% python3 -q
>>> import numpy as np
>>> np.set_printoptions(precision=2, suppress=True, linewidth=200)
>>> def rd(a):
...     return np.round(a, 2) + 0
... 
>>> K = np.load("arr.npy")
>>> K
array([[ 8.89,  1.67, -1.38, -0.48, -0.15],
       [ 1.82,  0.3 , -0.12, -0.77, -0.43],
       [-1.62,  2.16,  2.47,  0.78,  0.75],
       [ 3.58, -4.15,  0.98, -0.78, -0.78],
       [ 2.25, -0.2 ,  3.4 ,  0.67, -0.31],
       [ 0.78,  4.58, -0.68, -0.46, -0.04],
       [ 5.55,  2.86,  0.  ,  0.43, -0.06],
       [-5.72, -0.44,  2.51, -0.55,  0.36],
       [ 3.2 , -2.59, -3.19,  0.26,  0.35],
       [-5.29, -0.43, -0.1 ,  0.55,  0.28],
       [-0.71,  1.93, -1.83,  0.01, -0.27],
       [-4.07,  0.02, -0.82,  0.13, -0.18],
       [-3.31,  3.46,  0.95,  0.34,  0.56],
       [ 1.45,  4.62, -1.83, -0.67,  0.3 ],
       [-3.71,  0.83, -1.07,  0.43,  0.12],
       [ 3.69, -3.97,  0.  ,  0.5 , -0.16],
       [ 0.5 ,  4.58,  0.  , -0.21, -0.37],
       [ 1.49, -2.8 , -1.31, -0.17, -0.16],
       [ 3.57,  3.  , -1.84, -1.01, -0.19],
       [-0.91, -0.79, -0.57, -0.73, -0.17],
       [-7.89,  2.55, -0.12,  0.56,  0.5 ],
       [ 5.17, -4.14,  1.1 , -0.12, -0.11],
       [ 8.39, -1.26, -0.6 ,  0.08, -0.37],
       [ 2.12,  0.48, -1.04,  1.08, -0.52],
       [ 2.53, -0.38, -0.33, -0.82, -0.17],
       [ 5.73, -0.7 ,  0.17, -0.56, -0.58],
       [ 0.01,  0.51,  0.2 ,  0.69,  0.14]])
>>> Xs = (K - K.mean(axis=0)) / K.std(axis=0)
>>> np.argwhere(np.abs(Xs) > 2)
array([[ 2,  4],
       [ 4,  2],
       [ 8,  2],
       [20,  0]])
>>> c = np.linalg.lstsq(np.delete(Xs, 1, axis=1), Xs[:, 1])[0]
>>> rd(1 - np.var(Xs[:, 1] - np.delete(Xs, 1, axis=1) @ c))
np.float64(0.15)
>>> np.abs(c).argmax()
np.int64(3)
>>> m1 = np.load("block11.npy")
>>> m1
array([[-0.5,  0.7, -0.7, -6. , -1.2, -0.3,  0.2,  0. ,  0.2],
       [ 1.1,  0.4, -0.3,  4. ,  1. , -1. , -0.1, -1.8,  0.8],
       [-1.2,  0.6,  0. , -6. , -1.1,  0.2, -1.2, -1.2,  0.9]])
>>> # column 3 is much longer than the rest
>>> th = np.radians(30)
>>> R = np.eye(9)
>>> R[5, 5] = R[1, 1] = np.cos(th)
>>> R[5, 1], R[1, 5] = -np.sin(th), np.sin(th)
>>> rd(R)
array([[ 1.  ,  0.  ,  0.  ,  0.  ,  0.  ,  0.  ,  0.  ,  0.  ,  0.  ],
       [ 0.  ,  0.87,  0.  ,  0.  ,  0.  ,  0.5 ,  0.  ,  0.  ,  0.  ],
       [ 0.  ,  0.  ,  1.  ,  0.  ,  0.  ,  0.  ,  0.  ,  0.  ,  0.  ],
       [ 0.  ,  0.  ,  0.  ,  1.  ,  0.  ,  0.  ,  0.  ,  0.  ,  0.  ],
       [ 0.  ,  0.  ,  0.  ,  0.  ,  1.  ,  0.  ,  0.  ,  0.  ,  0.  ],
       [ 0.  , -0.5 ,  0.  ,  0.  ,  0.  ,  0.87,  0.  ,  0.  ,  0.  ],
       [ 0.  ,  0.  ,  0.  ,  0.  ,  0.  ,  0.  ,  1.  ,  0.  ,  0.  ],
       [ 0.  ,  0.  ,  0.  ,  0.  ,  0.  ,  0.  ,  0.  ,  1.  ,  0.  ],
       [ 0.  ,  0.  ,  0.  ,  0.  ,  0.  ,  0.  ,  0.  ,  0.  ,  1.  ]])
>>> A2 = m1 @ R.T
>>> np.allclose(np.linalg.norm(m1, axis=1), np.linalg.norm(A2, axis=1))
True
>>> rd(np.linalg.det(R)), rd(np.trace(R))
(np.float64(1.0), np.float64(8.73))
>>> rd(np.abs(A2 - m1).max(axis=0))
array([0.  , 0.55, 0.  , 0.  , 0.  , 0.33, 0.  , 0.  , 0.  ])
>>> np.allclose(m1 @ m1.T, A2 @ A2.T)
True
>>> rd(np.linalg.svd(m1, compute_uv=False)), rd(np.linalg.svd(A2, compute_uv=False))
(array([9.76, 2.79, 1.4 ]), array([9.76, 2.79, 1.4 ]))
